$ ipython --no-banner

In [1]: import numpy as np

In [2]: import numpy.linalg as la

In [3]: np.set_printoptions(suppress=True, linewidth=200)

In [4]: u = np.array([1, 2, -3, -1, 0, 0])

In [5]: J = u[np.abs(np.subtract.outer(np.arange(6), np.arange(6)))]

In [6]: print(J)
[[ 1  2 -3 -1  0  0]
 [ 2  1  2 -3 -1  0]
 [-3  2  1  2 -3 -1]
 [-1 -3  2  1  2 -3]
 [ 0 -1 -3  2  1  2]
 [ 0  0 -1 -3  2  1]]

In [7]: # symmetric

In [8]: U, sig, Vh = la.svd(J)

In [9]: print(sig.round(2))
[6.74 5.86 5.76 2.56 2.1  0.17]

In [10]: M2 = U[:, :5] @ np.diag(sig[:5]) @ Vh[:5]

In [11]: print(np.round(np.abs(J - M2).max(), 2))
0.06

In [12]: print(round(float(la.norm(J - M2) / la.norm(J)), 2))
0.02

In [13]: x = np.array([2, 0, 0, 1, -1, 2])

In [14]: print(J * x)
[[ 2  0  0 -1  0  0]
 [ 4  0  0 -3  1  0]
 [-6  0  0  2  3 -2]
 [-2  0  0  1 -2 -6]
 [ 0  0  0  2 -1  4]
 [ 0  0  0 -3 -2  2]]

In [15]: print(J @ (2 * x))
[  2   4  -6 -18  10  -6]

In [16]: print(J @ np.ones(6))
[-1.  1. -2. -2.  1. -1.]

In [17]: print(J @ np.eye(6)[1])
[ 2.  1.  2. -3. -1.  0.]

In [18]: print(J @ x)
[ 1  2 -3 -9  5 -3]

In [19]: E = np.loadtxt("mat.csv", delimiter=",")

In [20]: print(E)
[[0. 2. 0. 2. 0. 2.]
 [2. 0. 2. 0. 2. 0.]
 [2. 2. 2. 2. 2. 2.]
 [0. 2. 0. 2. 0. 2.]
 [2. 0. 2. 0. 2. 0.]
 [2. 2. 2. 2. 2. 2.]]

In [21]: rng = np.random.default_rng(3693)

In [22]: labels = rng.permutation(6)

In [23]: print(labels)
[5 0 3 1 2 4]

In [24]: M2 = E[labels][:, labels]

In [25]: print(np.round(np.sort(np.abs(la.eigvals(M2))), 2) + 0)
[0. 0. 0. 0. 0. 8.]

In [26]: print(np.round(la.det(M2), 2), np.round(la.det(E[labels]), 2))
0.0 0.0

In [27]: print(M2)
[[2. 2. 2. 2. 2. 2.]
 [2. 0. 2. 2. 0. 0.]
 [2. 0. 2. 2. 0. 0.]
 [0. 2. 0. 0. 2. 2.]
 [2. 2. 2. 2. 2. 2.]
 [0. 2. 0. 0. 2. 2.]]

In [28]: print(np.diag(M2))
[2. 0. 2. 0. 2. 2.]

In [29]: U, sig, Vh = la.svd(E, full_matrices=False)

In [30]: print(np.round(U.T @ U, 2) + 0)
[[1. 0. 0. 0. 0. 0.]
 [0. 1. 0. 0. 0. 0.]
 [0. 0. 1. 0. 0. 0.]
 [0. 0. 0. 1. 0. 0.]
 [0. 0. 0. 0. 1. 0.]
 [0. 0. 0. 0. 0. 1.]]

In [31]: print(round(float(np.sqrt((sig ** 2).sum())), 2), round(float(la.norm(E)), 2))
9.8 9.8

In [32]: print(sig.round(2) + 0)
[8.49 4.9  0.   0.   0.   0.  ]

In [33]: print(U.shape, sig.shape, Vh.shape)
(6, 6) (6,) (6, 6)

In [34]: print((sig > 1e-8).sum())
2

In [35]: print(np.round(U.T @ E @ Vh.T, 2) + 0)
[[8.49 0.   0.   0.   0.   0.  ]
 [0.   4.9  0.   0.   0.   0.  ]
 [0.   0.   0.   0.   0.   0.  ]
 [0.   0.   0.   0.   0.   0.  ]
 [0.   0.   0.   0.   0.   0.  ]
 [0.   0.   0.   0.   0.   0.  ]]

In [36]: rk = la.matrix_rank(E)

In [37]: print(rk)
2

In [38]: N = la.svd(E)[2][rk:].T

In [39]: print(np.round(N @ N.T, 2) + 0)
[[ 0.67  0.   -0.33  0.   -0.33  0.  ]
 [ 0.    0.67  0.   -0.33  0.   -0.33]
 [-0.33  0.    0.67  0.   -0.33  0.  ]
 [ 0.   -0.33  0.    0.67  0.   -0.33]
 [-0.33  0.   -0.33  0.    0.67  0.  ]
 [ 0.   -0.33  0.   -0.33  0.    0.67]]

In [40]: print([int(la.matrix_rank(E[:i])) for i in range(1, len(E) + 1)])
[1, 2, 2, 2, 2, 2]

In [41]: print([int(la.matrix_rank(np.delete(E, i, axis=0))) for i in range(6)])
[2, 2, 2, 2, 2, 2]

In [42]: print(np.allclose(E @ N, 0))
True

In [43]: print([int(la.matrix_rank(E[:, :j + 1])) for j in range(6)])
[1, 2, 2, 2, 2, 2]

In [44]: print(N.shape)
(6, 4)

In [45]: mat = np.load("block6.npy")

In [46]: print(mat)
[[ 0.4  0.3 -0.2  0.5  1.   1.9  0.8 -1.3  2.   0.2 -0.1]
 [-1.3 -0.9 -1.4  0.8  1.  -0.3 -1.   0.1 -0.6 -0.2  2.4]
 [ 0.2  0.5 -0.7 -1.  -0.5 -0.6 -1.   0.7  2.2 -0.2 -0.2]
 [-0.6  1.8 -1.3 -1.7 -0.7  0.4  0.1 -2.2 -2.1  0.   0.3]
 [ 0.6  0.   2.1  0.5 -0.3 -1.6 -1.1 -0.5  0.2 -0.7 -0.3]
 [-0.2  1.9 -1.  -0.4 -0.1  2.7  0.6  0.7  0.5 -0.3  0.9]]

In [47]: print(round(float(la.norm(mat, 2)), 2))
5.14

In [48]: print(la.norm(mat, axis=1).argmax())
3

In [49]: print(round(float(la.norm(mat) ** 2 / la.norm(mat, 2) ** 2), 2))
2.87

In [50]: print(np.round(la.norm(mat, axis=1), 2))
[3.4  3.66 2.97 4.26 3.12 3.76]

In [51]: print(mat[5] @ mat[0])
5.94

In [52]: print(np.round(la.norm(mat, 1), 2), round(float(la.norm(mat, np.inf)), 2))
7.6 11.2

In [53]: theta = np.radians(15)

In [54]: R = np.eye(11)

In [55]: R[4, 4] = R[1, 1] = np.cos(theta)

In [56]: R[4, 1], R[1, 4] = -np.sin(theta), np.sin(theta)

In [57]: print(R.round(2))
[[ 1.    0.    0.    0.    0.    0.    0.    0.    0.    0.    0.  ]
 [ 0.    0.97  0.    0.    0.26  0.    0.    0.    0.    0.    0.  ]
 [ 0.    0.    1.    0.    0.    0.    0.    0.    0.    0.    0.  ]
 [ 0.    0.    0.    1.    0.    0.    0.    0.    0.    0.    0.  ]
 [ 0.   -0.26  0.    0.    0.97  0.    0.    0.    0.    0.    0.  ]
 [ 0.    0.    0.    0.    0.    1.    0.    0.    0.    0.    0.  ]
 [ 0.    0.    0.    0.    0.    0.    1.    0.    0.    0.    0.  ]
 [ 0.    0.    0.    0.    0.    0.    0.    1.    0.    0.    0.  ]
 [ 0.    0.    0.    0.    0.    0.    0.    0.    1.    0.    0.  ]
 [ 0.    0.    0.    0.    0.    0.    0.    0.    0.    1.    0.  ]
 [ 0.    0.    0.    0.    0.    0.    0.    0.    0.    0.    1.  ]]

In [58]: M2 = mat @ R.T

In [59]: print(np.allclose(la.norm(mat, axis=1), la.norm(M2, axis=1)))
True

In [60]: print(np.round(R.T @ R, 2) + 0)
[[1. 0. 0. 0. 0. 0. 0. 0. 0. 0. 0.]
 [0. 1. 0. 0. 0. 0. 0. 0. 0. 0. 0.]
 [0. 0. 1. 0. 0. 0. 0. 0. 0. 0. 0.]
 [0. 0. 0. 1. 0. 0. 0. 0. 0. 0. 0.]
 [0. 0. 0. 0. 1. 0. 0. 0. 0. 0. 0.]
 [0. 0. 0. 0. 0. 1. 0. 0. 0. 0. 0.]
 [0. 0. 0. 0. 0. 0. 1. 0. 0. 0. 0.]
 [0. 0. 0. 0. 0. 0. 0. 1. 0. 0. 0.]
 [0. 0. 0. 0. 0. 0. 0. 0. 1. 0. 0.]
 [0. 0. 0. 0. 0. 0. 0. 0. 0. 1. 0.]
 [0. 0. 0. 0. 0. 0. 0. 0. 0. 0. 1.]]

In [61]: print(R[:, 7] @ R[:, 1])
0.0

In [62]: print(np.round(R @ R.T, 2) + 0)
[[1. 0. 0. 0. 0. 0. 0. 0. 0. 0. 0.]
 [0. 1. 0. 0. 0. 0. 0. 0. 0. 0. 0.]
 [0. 0. 1. 0. 0. 0. 0. 0. 0. 0. 0.]
 [0. 0. 0. 1. 0. 0. 0. 0. 0. 0. 0.]
 [0. 0. 0. 0. 1. 0. 0. 0. 0. 0. 0.]
 [0. 0. 0. 0. 0. 1. 0. 0. 0. 0. 0.]
 [0. 0. 0. 0. 0. 0. 1. 0. 0. 0. 0.]
 [0. 0. 0. 0. 0. 0. 0. 1. 0. 0. 0.]
 [0. 0. 0. 0. 0. 0. 0. 0. 1. 0. 0.]
 [0. 0. 0. 0. 0. 0. 0. 0. 0. 1. 0.]
 [0. 0. 0. 0. 0. 0. 0. 0. 0. 0. 1.]]

In [63]: print(np.round(la.pinv(R), 2))
[[ 1.    0.    0.    0.    0.    0.    0.    0.    0.    0.    0.  ]
 [ 0.    0.97  0.    0.   -0.26  0.    0.    0.    0.    0.    0.  ]
 [ 0.    0.    1.    0.    0.    0.    0.    0.    0.    0.    0.  ]
 [ 0.    0.    0.    1.    0.    0.    0.    0.    0.    0.    0.  ]
 [ 0.    0.26  0.    0.    0.97  0.    0.    0.    0.    0.    0.  ]
 [ 0.    0.    0.    0.    0.    1.    0.    0.    0.    0.    0.  ]
 [ 0.    0.    0.    0.    0.    0.    1.    0.    0.    0.    0.  ]
 [ 0.    0.    0.    0.    0.    0.    0.    1.    0.    0.    0.  ]
 [ 0.    0.    0.    0.    0.    0.    0.    0.    1.    0.    0.  ]
 [ 0.    0.    0.    0.    0.    0.    0.    0.    0.    1.    0.  ]
 [ 0.    0.    0.    0.    0.    0.    0.    0.    0.    0.    1.  ]]

In [64]: u = np.array([2, 0, 2])

In [65]: print(np.round(np.convolve(mat[3], u), 2))
[-1.2  3.6 -3.8  0.2 -4.  -2.6 -1.2 -3.6 -4.  -4.4 -3.6  0.   0.6]

In [66]: u, g = mat[5], mat[3]

In [67]: print(round(float(u @ u), 2))
14.11

In [68]: print(u @ g)
4.41

In [69]: pr = (u @ g) / (u @ u) * u

In [70]: print(pr.round(2))
[-0.06  0.59 -0.31 -0.13 -0.03  0.84  0.19  0.22  0.16 -0.09  0.28]

In [71]: print(np.round(g - pr, 2))
[-0.54  1.21 -0.99 -1.57 -0.67 -0.44 -0.09 -2.42 -2.26  0.09  0.02]

In [72]: print(round(la.norm(u + g) ** 2 + la.norm(u - g) ** 2, 2))
64.58

In [73]: X = np.load("test15.npy")

In [74]: print(X)
[[ 1  0  0  0  0  0  0  0  0  0  0  0  0]
 [ 2  1  0  0  0  0  0  0  0  0  0  0  0]
 [ 0 -2  1  0  0  0  0  0  0  0  0  0  0]
 [ 1  2  2  1  0  0  0  0  0  0  0  0  0]
 [-2  2  0  2  1  0  0  0  0  0  0  0  0]
 [-2  2  1  1 -2  1  0  0  0  0  0  0  0]
 [ 0 -1  1 -1  2  1  1  0  0  0  0  0  0]
 [ 2 -1  2  1  1 -2  0  1  0  0  0  0  0]
 [ 1 -2  1 -1 -2  0 -1  2  1  0  0  0  0]
 [ 0 -1 -2 -1 -1 -2  0 -1 -1  1  0  0  0]
 [-2 -2  1  0 -1 -1 -2  2  0  2  1  0  0]
 [ 0  1  2  2 -2 -2  0  0 -2  2  2  1  0]
 [-2  2 -1 -2 -1  1  1  2  1  1  0  0  1]]

In [75]: print(la.matrix_rank(X - X[0, 0] * np.eye(13)))
11

In [76]: print(np.round(np.sort(la.eigvals(X)), 2))
[1. 1. 1. 1. 1. 1. 1. 1. 1. 1. 1. 1. 1.]

In [77]: U, sig, Vh = la.svd(X)

In [78]: print(np.argmax(sig[:-1] / (sig[1:] + 1e-6)) + 1)
12

In [79]: M2 = U[:, :12] @ np.diag(sig[:12]) @ Vh[:12]

In [80]: print(la.matrix_rank(X, rtol=0.05))
10

In [81]: print(np.argsort(-la.norm(X, axis=0).round(6), kind="stable")[:3])
[1 0 2]

In [82]: print(np.round(la.norm(X, 2) / la.norm(X), 2))
0.5

In [83]: data = np.load("data.npy")

In [84]: print(data)
[[0 0 0 1 0 0]
 [0 0 1 0 0 0]
 [0 1 0 0 0 0]
 [1 0 0 0 0 1]
 [0 0 0 0 0 0]
 [0 0 0 1 0 0]]

In [85]: # 3 blocks once reordered

In [86]: U, sig, Vh = la.svd(data)

In [87]: print(sig.round(2))
[ 1.41  1.41  1.    1.   -0.    0.  ]

In [88]: M2 = U[:, :4] @ np.diag(sig[:4]) @ Vh[:4]

In [89]: print(la.matrix_rank(data, rtol=0.05))
4

In [90]: print(round(float(la.norm(data - M2, 2)), 2), sig[4])
0.0 -0.0

In [91]: print(M2)
[[0. 0. 0. 1. 0. 0.]
 [0. 0. 1. 0. 0. 0.]
 [0. 1. 0. 0. 0. 0.]
 [1. 0. 0. 0. 0. 1.]
 [0. 0. 0. 0. 0. 0.]
 [0. 0. 0. 1. 0. 0.]]

In [92]: print(la.matrix_rank(M2))
4

In [93]: print(np.abs(data - M2).max())
0.0

In [94]: w, vecs = la.eigh(data)

In [95]: x = np.array([2, 1, 1, -1, 0, -1])

In [96]: print(x @ data @ x)
0

In [97]: print(x @ data @ x / (x @ x), round(w[0], 2), round(w[-1], 2))
0.0 -1.41 1.41

In [98]: print(np.trace(data @ data @ data) // 6)
0

In [99]: print(data.sum(axis=0))
[1 1 1 2 0 1]

In [100]: Lm = np.diag(data.sum(axis=1)) - data

In [101]: print(Lm)
[[ 1  0  0 -1  0  0]
 [ 0  1 -1  0  0  0]
 [ 0 -1  1  0  0  0]
 [-1  0  0  2  0 -1]
 [ 0  0  0  0  0  0]
 [ 0  0  0 -1  0  1]]

In [102]: print(la.matrix_rank(Lm))
3

In [103]: print(Lm @ np.ones(6))
[0. 0. 0. 0. 0. 0.]

In [104]: U, sig, Vh = la.svd(data)

In [105]: vecs = Vh[:(sig > 1e-8).sum()]

In [106]: x = data[0] + -3 * data[4] + rng.integers(2) * np.eye(6)[0]

In [107]: print(x)
[0. 0. 0. 1. 0. 0.]

In [108]: print(np.round(la.norm(x - vecs.T @ vecs @ x), 2))
0.0

In [109]: print(np.round(vecs.T @ vecs, 2))
[[0.5 0.  0.  0.  0.  0.5]
 [0.  1.  0.  0.  0.  0. ]
 [0.  0.  1.  0.  0.  0. ]
 [0.  0.  0.  1.  0.  0. ]
 [0.  0.  0.  0.  0.  0. ]
 [0.5 0.  0.  0.  0.  0.5]]

In [110]: print(la.matrix_rank(np.vstack([data, x])))
4

In [111]: labels = rng.permutation(6)

In [112]: print(labels)
[5 4 3 1 2 0]

In [113]: M2 = data[labels][:, labels]

In [114]: print(round(float(la.det(M2)), 2), round(float(la.det(data[labels])), 2))
0.0 0.0

In [115]: print(M2)
[[0 0 1 0 0 0]
 [0 0 0 0 0 0]
 [1 0 0 0 0 1]
 [0 0 0 0 1 0]
 [0 0 0 1 0 0]
 [0 0 1 0 0 0]]

In [116]: print(np.round(np.sort(np.abs(la.eigvals(M2))), 2) + 0)
[0.   0.   1.   1.   1.41 1.41]
